$ ipython --no-banner

In [1]: import numpy as np

In [2]: np.set_printoptions(precision=3, suppress=True, linewidth=160, sign=" ")

In [3]: def rnd(a):
   ...:     return np.round(a, 3) + 0
   ...: 

In [4]: arr = np.array([[2.0, -2.0, -1.5, -0.3, -0.8],
   ...:     [0.2, -0.5, 1.6, -1.0, -0.3],
   ...:     [-0.5, 0.0, -1.3, 0.3, -0.5],
   ...:     [-1.7, -0.6, 1.5, -0.1, 1.4],
   ...:     [0.3, 0.1, -0.1, 1.4, -0.6],
   ...:     [-0.6, 0.9, -0.1, 0.4, 1.1],
   ...:     [-0.6, -0.3, 0.9, -1.1, 0.2],
   ...:     [-0.9, 0.0, 0.8, 1.2, 0.0],
   ...:     [-0.6, -0.6, 2.1, -0.1, 0.0],
   ...:     [-1.5, 1.2, 0.2, 0.1, 0.6],
   ...:     [-1.0, -0.9, -1.1, -1.2, 0.8],
   ...:     [-1.2, 2.0, 1.0, 0.8, -0.7]])

In [5]: arr
Out[5]: 
array([[ 2. , -2. , -1.5, -0.3, -0.8],
       [ 0.2, -0.5,  1.6, -1. , -0.3],
       [-0.5,  0. , -1.3,  0.3, -0.5],
       [-1.7, -0.6,  1.5, -0.1,  1.4],
       [ 0.3,  0.1, -0.1,  1.4, -0.6],
       [-0.6,  0.9, -0.1,  0.4,  1.1],
       [-0.6, -0.3,  0.9, -1.1,  0.2],
       [-0.9,  0. ,  0.8,  1.2,  0. ],
       [-0.6, -0.6,  2.1, -0.1,  0. ],
       [-1.5,  1.2,  0.2,  0.1,  0.6],
       [-1. , -0.9, -1.1, -1.2,  0.8],
       [-1.2,  2. ,  1. ,  0.8, -0.7]])

In [6]: x = np.array([0, 0, 2, 4, 1])

In [7]: target = arr @ x

In [8]: rnd(target)
Out[8]: array([-5. , -1.1, -1.9,  4. ,  4.8,  2.5, -2.4,  6.4,  3.8,  1.4, -6.2,  4.5])

In [9]: rnd(np.linalg.pinv(arr) @ arr)
Out[9]: 
array([[ 1.,  0.,  0.,  0.,  0.],
       [ 0.,  1.,  0.,  0.,  0.],
       [ 0.,  0.,  1.,  0.,  0.],
       [ 0.,  0.,  0.,  1.,  0.],
       [ 0.,  0.,  0.,  0.,  1.]])

In [10]: rnd(np.linalg.solve(arr.T @ arr, arr.T @ target))
Out[10]: array([ 0.,  0.,  2.,  4.,  1.])

In [11]: rng = np.random.default_rng(739938)

In [12]: target = target + 0.1 * rng.normal(size=12)

In [13]: rnd(target)
Out[13]: array([-4.859, -1.126, -1.741,  3.882,  4.815,  2.541, -2.447,  6.49 ,  3.854,  1.733, -6.08 ,  4.462])

In [14]: coef, *_ = np.linalg.lstsq(arr, target)

In [15]: rnd(coef)
Out[15]: array([-0.093, -0.031,  1.936,  4.007,  0.941])

In [16]: rnd(np.linalg.norm(target - arr @ coef))
Out[16]: np.float64(0.371)

In [17]: u, r1 = arr[3], arr[6]

In [18]: rnd(u @ r1)
Out[18]: np.float64(2.94)

In [19]: rnd(u @ u)
Out[19]: np.float64(7.47)

In [20]: p = (u @ r1) / (u @ u) * u

In [21]: rnd(p)
Out[21]: array([-0.669, -0.236,  0.59 , -0.039,  0.551])

In [22]: rnd(r1 - p)
Out[22]: array([ 0.069, -0.064,  0.31 , -1.061, -0.351])

In [23]: np.linalg.matrix_rank(np.outer(u, r1))
Out[23]: np.int64(1)

In [24]: rnd(np.linalg.norm(u + r1) ** 2 + np.linalg.norm(u - r1) ** 2)
Out[24]: np.float64(19.96)

In [25]: rnd((r1 - p) @ u)
Out[25]: np.float64(0.0)

In [26]: D = np.linalg.norm(arr[:, None] - arr[None], axis=-1)

In [27]: np.linalg.matrix_rank(D ** 2)
Out[27]: np.int64(7)

In [28]: rnd(D[4])
Out[28]: array([ 3.491,  3.018,  1.819,  3.647,  0.   ,  2.311,  2.977,  1.631,  2.958,  2.769,  3.523,  2.728])

In [29]: rnd(np.linalg.norm(arr - arr.mean(axis=0), axis=1))
Out[29]: array([ 3.787,  1.879,  1.761,  2.187,  1.796,  1.5  ,  1.297,  1.321,  1.858,  1.685,  2.24 ,  2.527])

In [30]: (D + 1e9 * np.eye(12)).round(6).argmin(axis=1)
Out[30]: array([ 2,  6,  4,  8,  7,  9,  1,  4,  1,  5,  6,  9])

In [31]: lab = arr[:, 0] > np.median(arr[:, 0])

In [32]: u = arr[lab].mean(axis=0) - arr[~lab].mean(axis=0)

In [33]: rnd((((arr - arr.mean(axis=0)) @ u > 0) == lab).mean())
Out[33]: np.float64(0.917)

In [34]: X = -2 * np.eye(7) + np.eye(7, k=1)

In [35]: X
Out[35]: 
array([[-2.,  1.,  0.,  0.,  0.,  0.,  0.],
       [ 0., -2.,  1.,  0.,  0.,  0.,  0.],
       [ 0.,  0., -2.,  1.,  0.,  0.,  0.],
       [ 0.,  0.,  0., -2.,  1.,  0.,  0.],
       [ 0.,  0.,  0.,  0., -2.,  1.,  0.],
       [ 0.,  0.,  0.,  0.,  0., -2.,  1.],
       [ 0.,  0.,  0.,  0.,  0.,  0., -2.]])

In [36]: X @ X
Out[36]: 
array([[ 4., -4.,  1.,  0.,  0.,  0.,  0.],
       [ 0.,  4., -4.,  1.,  0.,  0.,  0.],
       [ 0.,  0.,  4., -4.,  1.,  0.,  0.],
       [ 0.,  0.,  0.,  4., -4.,  1.,  0.],
       [ 0.,  0.,  0.,  0.,  4., -4.,  1.],
       [ 0.,  0.,  0.,  0.,  0.,  4., -4.],
       [ 0.,  0.,  0.,  0.,  0.,  0.,  4.]])

In [37]: np.allclose(X, X.T)
Out[37]: False

In [38]: np.allclose(X @ X.T, X.T @ X)
Out[38]: False

In [39]: rnd(np.linalg.matrix_power(X, 3))
Out[39]: 
array([[-8., 12., -6.,  1.,  0.,  0.,  0.],
       [ 0., -8., 12., -6.,  1.,  0.,  0.],
       [ 0.,  0., -8., 12., -6.,  1.,  0.],
       [ 0.,  0.,  0., -8., 12., -6.,  1.],
       [ 0.,  0.,  0.,  0., -8., 12., -6.],
       [ 0.,  0.,  0.,  0.,  0., -8., 12.],
       [ 0.,  0.,  0.,  0.,  0.,  0., -8.]])

In [40]: np.trace(X)
Out[40]: np.float64(-14.0)

In [41]: (X - X.T) / 2
Out[41]: 
array([[ 0. ,  0.5,  0. ,  0. ,  0. ,  0. ,  0. ],
       [-0.5,  0. ,  0.5,  0. ,  0. ,  0. ,  0. ],
       [ 0. , -0.5,  0. ,  0.5,  0. ,  0. ,  0. ],
       [ 0. ,  0. , -0.5,  0. ,  0.5,  0. ,  0. ],
       [ 0. ,  0. ,  0. , -0.5,  0. ,  0.5,  0. ],
       [ 0. ,  0. ,  0. ,  0. , -0.5,  0. ,  0.5],
       [ 0. ,  0. ,  0. ,  0. ,  0. , -0.5,  0. ]])

In [42]: (X + X.T) / 2
Out[42]: 
array([[-2. ,  0.5,  0. ,  0. ,  0. ,  0. ,  0. ],
       [ 0.5, -2. ,  0.5,  0. ,  0. ,  0. ,  0. ],
       [ 0. ,  0.5, -2. ,  0.5,  0. ,  0. ,  0. ],
       [ 0. ,  0. ,  0.5, -2. ,  0.5,  0. ,  0. ],
       [ 0. ,  0. ,  0. ,  0.5, -2. ,  0.5,  0. ],
       [ 0. ,  0. ,  0. ,  0. ,  0.5, -2. ,  0.5],
       [ 0. ,  0. ,  0. ,  0. ,  0. ,  0.5, -2. ]])
